% python3 -q
>>> import numpy as np
>>> from numpy import linalg as LA
>>> np.set_printoptions(suppress=True, linewidth=100)
>>> def rnd(a):
...     return np.round(a, 3) + 0
... 
>>> X = np.loadtxt("data.csv", delimiter=",")
>>> X
array([[2., 3., 3.],
       [3., 0., 1.],
       [3., 1., 6.]])
>>> # symmetric
>>> np.allclose(X, X.T)
True
>>> LA.determinant(X)
Traceback (most recent call last):
  File "<python-input-8>", line 1, in <module>
    LA.determinant(X)
    ^^^^^^^^^^^^^^
AttributeError: module 'numpy.linalg' has no attribute 'determinant'
>>> rnd(LA.eigvalsh(X).min())
np.float64(-2.292)
>>> [round(float(LA.det(X[:i, :i])), 2) + 0 for i in range(1, 4)]
[2.0, -9.0, -38.0]
>>> np.all(LA.eigvalsh(X) > 0)
np.False_
>>> m1 = np.loadtxt("case14.csv", delimiter=",")
>>> m1
array([[ 9.,  9., 13., 12., 12.],
       [15., 15.,  8., 15.,  3.],
       [22., 22.,  8., 21.,  0.],
       [23., 23., 20., 27., 15.],
       [28., 28., 31., 36., 27.],
       [20., 20., 26., 27., 24.],
       [ 6.,  6.,  5.,  6.,  3.],
       [20., 20., 19., 24., 15.],
       [27., 27., 12., 27.,  3.],
       [ 7.,  7., 10.,  9.,  9.],
       [22., 22., 22., 27., 18.],
       [27., 27., 26., 33., 21.],
       [ 7.,  7., 10.,  9.,  9.],
       [27., 27., 26., 33., 21.]])
>>> # columns 0 and 1 are equal
>>> left, sv, VT = LA.svd(m1, full_matrices=False)
>>> rnd(np.cumsum(sv ** 2) / np.sum(sv ** 2))
array([0.97, 1.  , 1.  , 1.  , 1.  ])
>>> rnd(sv / sv[0])
array([1.   , 0.174, 0.01 , 0.   , 0.   ])
>>> rnd(np.sqrt((sv ** 2).sum())), rnd(LA.norm(m1))
(np.float64(166.084), np.float64(166.084))
>>> rnd(left.T @ left)
array([[1., 0., 0., 0., 0.],
       [0., 1., 0., 0., 0.],
       [0., 0., 1., 0., 0.],
       [0., 0., 0., 1., 0.],
       [0., 0., 0., 0., 1.]])
>>> rnd(left.T @ m1 @ VT.T)
array([[163.609,   0.   ,   0.   ,   0.   ,   0.   ],
       [  0.   ,  28.526,   0.   ,   0.   ,   0.   ],
       [  0.   ,   0.   ,   1.584,   0.   ,   0.   ],
       [  0.   ,   0.   ,   0.   ,   0.   ,   0.   ],
       [  0.   ,   0.   ,   0.   ,   0.   ,   0.   ]])
>>> rnd(sv)
array([163.609,  28.526,   1.584,   0.   ,   0.   ])
>>> rnd(np.abs(VT[0]))
array([0.457, 0.457, 0.421, 0.545, 0.328])
>>> rank = LA.matrix_rank(m1)
>>> rank
np.int64(3)
>>> null = LA.svd(m1)[2][rank:].T
>>> null.shape
(5, 2)
>>> np.allclose(m1 @ null, 0)
True
>>> [int(LA.matrix_rank(m1[:, :j + 1])) for j in range(5)]
[1, 1, 2, 3, 3]
>>> LA.matrix_rank(m1.T @ m1), LA.matrix_rank(m1 @ m1.T)
(np.int64(3), np.int64(3))
>>> labels = m1[:, 3] > np.median(m1[:, 3])
>>> r0 = m1[labels].mean(axis=0) - m1[~labels].mean(axis=0)
>>> ((m1 - m1.mean(axis=0)) @ r0 > 0).astype(int)
array([0, 0, 0, 1, 1, 1, 0, 1, 1, 0, 1, 1, 0, 1])
>>> np.argsort(-np.abs(r0).round(6), kind="stable")
array([3, 2, 0, 1, 4])
>>> labels.astype(int)
array([0, 0, 0, 1, 1, 1, 0, 0, 1, 0, 1, 1, 0, 1])
>>> rnd(r0)
array([12.571, 12.571, 12.857, 16.286, 11.143])
>>> rnd(np.trace(LA.pinv(m1) @ m1))
np.float64(3.0)
>>> np.allclose(m1[:-1].T @ LA.lstsq(m1[:-1].T, m1[-1])[0], m1[-1])
True
>>> try:
...     LA.inv(m1)
... except LA.LinAlgError as e:
...     print(repr(e))
... 
LinAlgError('Last 2 dimensions of the array must be square')
>>> other = m1 / np.sqrt((m1 ** 2).mean(axis=1, keepdims=True))
>>> rnd(other[10])
array([0.983, 0.983, 0.983, 1.206, 0.804])
>>> W0 = np.loadtxt("run0.csv", delimiter=",")
>>> W0
array([[0., 0., 0., 0., 0., 0., 1.],
       [0., 0., 0., 0., 1., 0., 0.],
       [0., 0., 0., 1., 0., 0., 0.],
       [1., 0., 0., 0., 0., 0., 0.],
       [0., 1., 0., 0., 0., 0., 0.],
       [0., 0., 1., 0., 0., 0., 0.],
       [0., 0., 0., 0., 0., 1., 0.]])
>>> rnd(LA.svd(W0, compute_uv=False))
array([1., 1., 1., 1., 1., 1., 1.])
>>> rnd(LA.pinv(W0))
array([[0., 0., 0., 1., 0., 0., 0.],
       [0., 0., 0., 0., 1., 0., 0.],
       [0., 0., 0., 0., 0., 1., 0.],
       [0., 0., 1., 0., 0., 0., 0.],
       [0., 1., 0., 0., 0., 0., 0.],
       [0., 0., 0., 0., 0., 0., 1.],
       [1., 0., 0., 0., 0., 0., 0.]])
>>> W0 @ W0.T
array([[1., 0., 0., 0., 0., 0., 0.],
       [0., 1., 0., 0., 0., 0., 0.],
       [0., 0., 1., 0., 0., 0., 0.],
       [0., 0., 0., 1., 0., 0., 0.],
       [0., 0., 0., 0., 1., 0., 0.],
       [0., 0., 0., 0., 0., 1., 0.],
       [0., 0., 0., 0., 0., 0., 1.]])
>>> W0.T @ W0
array([[1., 0., 0., 0., 0., 0., 0.],
       [0., 1., 0., 0., 0., 0., 0.],
       [0., 0., 1., 0., 0., 0., 0.],
       [0., 0., 0., 1., 0., 0., 0.],
       [0., 0., 0., 0., 1., 0., 0.],
       [0., 0., 0., 0., 0., 1., 0.],
       [0., 0., 0., 0., 0., 0., 1.]])
>>> (LA.matrix_power((W0 != 0) + (W0.T != 0) + np.eye(7), 7) > 0).astype(int)
array([[1, 0, 1, 1, 0, 1, 1],
       [0, 1, 0, 0, 1, 0, 0],
       [1, 0, 1, 1, 0, 1, 1],
       [1, 0, 1, 1, 0, 1, 1],
       [0, 1, 0, 0, 1, 0, 0],
       [1, 0, 1, 1, 0, 1, 1],
       [1, 0, 1, 1, 0, 1, 1]])
>>> (W0 != 0).astype(int)
array([[0, 0, 0, 0, 0, 0, 1],
       [0, 0, 0, 0, 1, 0, 0],
       [0, 0, 0, 1, 0, 0, 0],
       [1, 0, 0, 0, 0, 0, 0],
       [0, 1, 0, 0, 0, 0, 0],
       [0, 0, 1, 0, 0, 0, 0],
       [0, 0, 0, 0, 0, 1, 0]])
>>> rnd(np.sort(LA.eigvals(W0).real))
array([-1.   , -0.809, -0.809,  0.309,  0.309,  1.   ,  1.   ])
>>> vec = np.array([-1, -3, -1, 3, -2, -2, -1])
>>> y = W0 @ vec
>>> coef, lr = np.zeros(7), 1 / LA.norm(W0, 2) ** 2
>>> for i in range(5):
...     coef -= lr * W0.T @ (W0 @ coef - y)
...     if i % 1 == 0: print(i, round(LA.norm(W0 @ coef - y), 3))
... 
0 0.0
1 0.0
2 0.0
3 0.0
4 0.0
>>> coef
array([-1., -3., -1.,  3., -2., -2., -1.])
